$ ipython --no-banner

In [1]: import numpy as np

In [2]: np.set_printoptions(precision=2, suppress=True, linewidth=160)

In [3]: data = np.loadtxt("data.csv", delimiter=",")

In [4]: data
Out[4]: 
array([[ 6., -4.,  0.],
       [ 8., -6.,  0.],
       [ 0.,  0.,  2.]])

In [5]: def softmax(z):
   ...:     e = np.exp(z - z.max(axis=-1, keepdims=True))
   ...:     return e / e.sum(axis=-1, keepdims=True)
   ...: 

In [6]: np.round(softmax(10 * data[1]), 2) + 0
Out[6]: array([1., 0., 0.])

In [7]: S = data @ data.T / np.sqrt(3)

In [8]: softmax(S).round(6).argmax(axis=1)
Out[8]: array([1, 1, 2])

In [9]: M = np.array([[0, -1, 4], [1, 0, -1], [-4, 1, 0]])

In [10]: round(float(np.linalg.det(M)), 2)
Out[10]: 0.0

In [11]: M.inv()
Traceback (most recent call last):
  Cell In[11], line 1
    M.inv()
AttributeError: 'numpy.ndarray' object has no attribute 'inv'


In [12]: np.round(np.sort(np.abs(np.linalg.eigvals(M))), 2) + 0
Out[12]: array([0.  , 4.24, 4.24])

In [13]: assert M == M.T
Traceback (most recent call last):
  Cell In[13], line 1
    assert M == M.T
ValueError: The truth value of an array with more than one element is ambiguous. Use a.any() or a.all()


In [14]: np.allclose(M, M.T)
Out[14]: False

In [15]: np.allclose(M @ M.T, M.T @ M)
Out[15]: True

In [16]: (M - M.T) / 2
Out[16]: 
array([[ 0., -1.,  4.],
       [ 1.,  0., -1.],
       [-4.,  1.,  0.]])

In [17]: x = np.array([5, -4, 3])

In [18]: np.round(np.linalg.svd(M, compute_uv=False), 2) + 0
Out[18]: array([4.24, 4.24, 0.  ])

In [19]: x @ M @ x
Out[19]: np.int64(0)

In [20]: O = np.linalg.solve(np.eye(3) - M, np.eye(3) + M)

In [21]: np.round(O @ O.T, 2) + 0
Out[21]: 
array([[1., 0., 0.],
       [0., 1., 0.],
       [0., 0., 1.]])

In [22]: round(np.linalg.det(O), 2)
Out[22]: np.float64(1.0)

In [23]: M2 = M / np.linalg.norm(M, axis=1, keepdims=True)

In [24]: gram = M2 @ M2.T

In [25]: round(np.degrees(np.arccos(np.clip(gram[1, 2], -1, 1))), 2)
Out[25]: np.float64(133.31)

In [26]: np.argwhere(np.triu(np.abs(gram) > 0.95, 1))
Out[26]: array([], shape=(0, 2), dtype=int64)

In [27]: gram
Out[27]: 
array([[ 1.  , -0.69, -0.06],
       [-0.69,  1.  , -0.69],
       [-0.06, -0.69,  1.  ]])

In [28]: F = np.load("a.npy")

In [29]: F
Out[29]: 
array([[3, 1, 0],
       [2, 0, 1],
       [3, 0, 2]])

In [30]: r0 = np.array([3, 1, 1])

In [31]: M2 = F + np.outer(r0, np.eye(3)[1])

In [32]: M2
Out[32]: 
array([[3., 4., 0.],
       [2., 1., 1.],
       [3., 1., 2.]])

In [33]: np.linalg.matrix_rank(np.linalg.inv(M2) - np.linalg.inv(F), tol=1e-8)
Out[33]: np.int64(1)

In [34]: J = np.array([[0, 2], [0, 0]])

In [35]: M2 = np.array([[-1, 6, 4], [-5, 3, 0]])

In [36]: np.einsum("ik,kj->ji", J, M2)
Out[36]: 
array([[-10,   0],
       [  6,   0],
       [  0,   0]])

In [37]: J @ M2
Out[37]: 
array([[-10,   6,   0],
       [  0,   0,   0]])

In [38]: M2 @ J
Traceback (most recent call last):
  Cell In[38], line 1
    M2 @ J
ValueError: matmul: Input operand 1 has a mismatch in its core dimension 0, with gufunc signature (n?,k),(k,m?)->(n?,m?) (size 2 is different from 3)


In [39]: U, sigma, Vt = np.linalg.svd(J)

In [40]: np.argmax(sigma[:-1] / (sigma[1:] + 1e-6)) + 1
Out[40]: np.int64(1)

In [41]: M2 = U[:, :1] @ np.diag(sigma[:1]) @ Vt[:1]

In [42]: np.linalg.matrix_rank(J, rtol=0.05)
Out[42]: np.int64(1)

In [43]: np.linalg.matrix_rank(M2)
Out[43]: np.int64(1)

In [44]: M2
Out[44]: 
array([[0., 2.],
       [0., 0.]])

In [45]: np.abs(J - M2).max()
Out[45]: np.float64(0.0)

In [46]: mat = np.load("x.npy")

In [47]: mat
Out[47]: 
array([[ 0.18,  0.62, -0.24, -0.72],
       [ 0.62,  0.52,  0.18,  0.55],
       [-0.24,  0.18,  0.93, -0.21],
       [-0.72,  0.55, -0.21,  0.36]])

In [48]: O, V = np.linalg.qr(mat[:, :2])[0], np.linalg.qr(mat[:, 2:])[0]

In [49]: sigma = np.linalg.svd(O.T @ V, compute_uv=False)

In [50]: np.degrees(np.arccos(sigma.clip(0, 1)))
Out[50]: array([90., 90.])

In [51]: sigma.round(2) + 0
Out[51]: array([0., 0.])

In [52]: round(float(np.linalg.norm(O @ O.T - V @ V.T, 2)), 2)
Out[52]: 1.0

In [53]: M2 = data / np.linalg.norm(data, axis=1, keepdims=True)

In [54]: gram = M2 @ M2.T

In [55]: gram[1]
Out[55]: array([1., 1., 0.])

In [56]: np.argwhere(np.triu(np.abs(gram) > 0.95, 1))
Out[56]: array([[0, 1]])

In [57]: np.linalg.norm(M2, axis=1)
Out[57]: array([1., 1., 1.])

In [58]: (np.abs(gram) > 0.9).astype(int)
Out[58]: 
array([[1, 1, 0],
       [1, 1, 0],
       [0, 0, 1]])

In [59]: np.all(np.linalg.eigvalsh(mat) > 0)
Out[59]: np.False_

In [60]: [round(float(np.linalg.det(mat[:i, :i])), 2) + 0 for i in range(1, 5)]
Out[60]: [0.18, -0.29, -0.36, -1.0]

In [61]: E = np.load("layer11.npy")

In [62]: E
Out[62]: 
array([[-1.,  0., -1.],
       [ 0.,  2.,  2.],
       [ 0., -2., -1.]])

In [63]: w1 = np.array([[2, 0, 2, 1], [2, 3, 0, 3], [1, 0, 3, 2]])

In [64]: b = np.array([3, 0, 3, 0])

In [65]: act = np.maximum(E @ w1 + b, 0)

In [66]: act
Out[66]: 
array([[ 0.,  0.,  0.,  0.],
       [ 9.,  6.,  9., 10.],
       [ 0.,  0.,  0.,  0.]])

In [67]: np.linalg.matrix_rank(act)
Out[67]: np.int64(1)

In [68]: C = np.array([[-1, -1], [-1, 2], [-4, 1], [-4, -5]])

In [69]: w1 @ C
Out[69]: 
array([[-14,  -5],
       [-17, -11],
       [-21,  -8]])

In [70]: (act @ C).round(6).argmax(axis=1)
Out[70]: array([0, 1, 0])

In [71]: act @ C
Out[71]: 
array([[  0.,   0.],
       [-91., -38.],
       [  0.,   0.]])

In [72]: M2 = np.array([[1, 0], [1, 2], [-1, 2]])

In [73]: np.linalg.matrix_rank(E @ M2)
Out[73]: np.int64(2)

In [74]: M2.T @ E.T
Out[74]: 
array([[ 0.,  0., -1.],
       [-2.,  8., -6.]])

In [75]: np.linalg.matrix_rank(np.vstack([E, M2.T]))
Out[75]: np.int64(3)

In [76]: arr = np.loadtxt("out11.csv", delimiter=",")

In [77]: arr
Out[77]: 
array([[ 1.6 ,  0.6 ,  1.1 , -1.3 ],
       [ 1.48,  0.76,  1.  , -1.37],
       [ 0.1 , -0.5 , -0.2 , -1.4 ]])

In [78]: arr.mean(axis=0)
Out[78]: array([ 1.06,  0.29,  0.63, -1.36])

In [79]: np.diff(arr, axis=0)
Out[79]: 
array([[-0.12,  0.16, -0.1 , -0.07],
       [-1.38, -1.26, -1.2 , -0.03]])

In [80]: round(float(np.linalg.norm(arr)), 2)
Out[80]: 3.7

In [81]: arr.sum(axis=1)
Out[81]: array([ 2.  ,  1.87, -2.  ])

In [82]: arr - arr[0]
Out[82]: 
array([[ 0.  ,  0.  ,  0.  ,  0.  ],
       [-0.12,  0.16, -0.1 , -0.07],
       [-1.5 , -1.1 , -1.3 , -0.1 ]])

In [83]: arr[:, 4]
Traceback (most recent call last):
  Cell In[83], line 1
    arr[:, 4]
IndexError: index 4 is out of bounds for axis 1 with size 4


In [84]: arr.shape
Out[84]: (3, 4)

In [85]: np.linalg.svd(arr, compute_uv=False)
Out[85]: array([3.45, 1.35, 0.16])

In [86]: W0 = np.load("m.npy")

In [87]: W0
Out[87]: 
array([[-2,  2,  1,  1],
       [ 2,  2, -2,  1],
       [ 0, -2,  2, -1]])

In [88]: r0 = np.array([6, 5, -5])

In [89]: np.convolve(W0[2], r0)
Out[89]: array([  0, -12,   2,  14, -15,   5])

In [90]: np.cross(W0[2, :3], W0[0, :3])
Out[90]: array([-6, -4, -4])

In [91]: np.array([np.convolve(row, r0, "same") for row in W0])
Out[91]: 
array([[  2,  26,   1,   0],
       [ 22, -12, -14,  15],
       [-12,   2,  14, -15]])
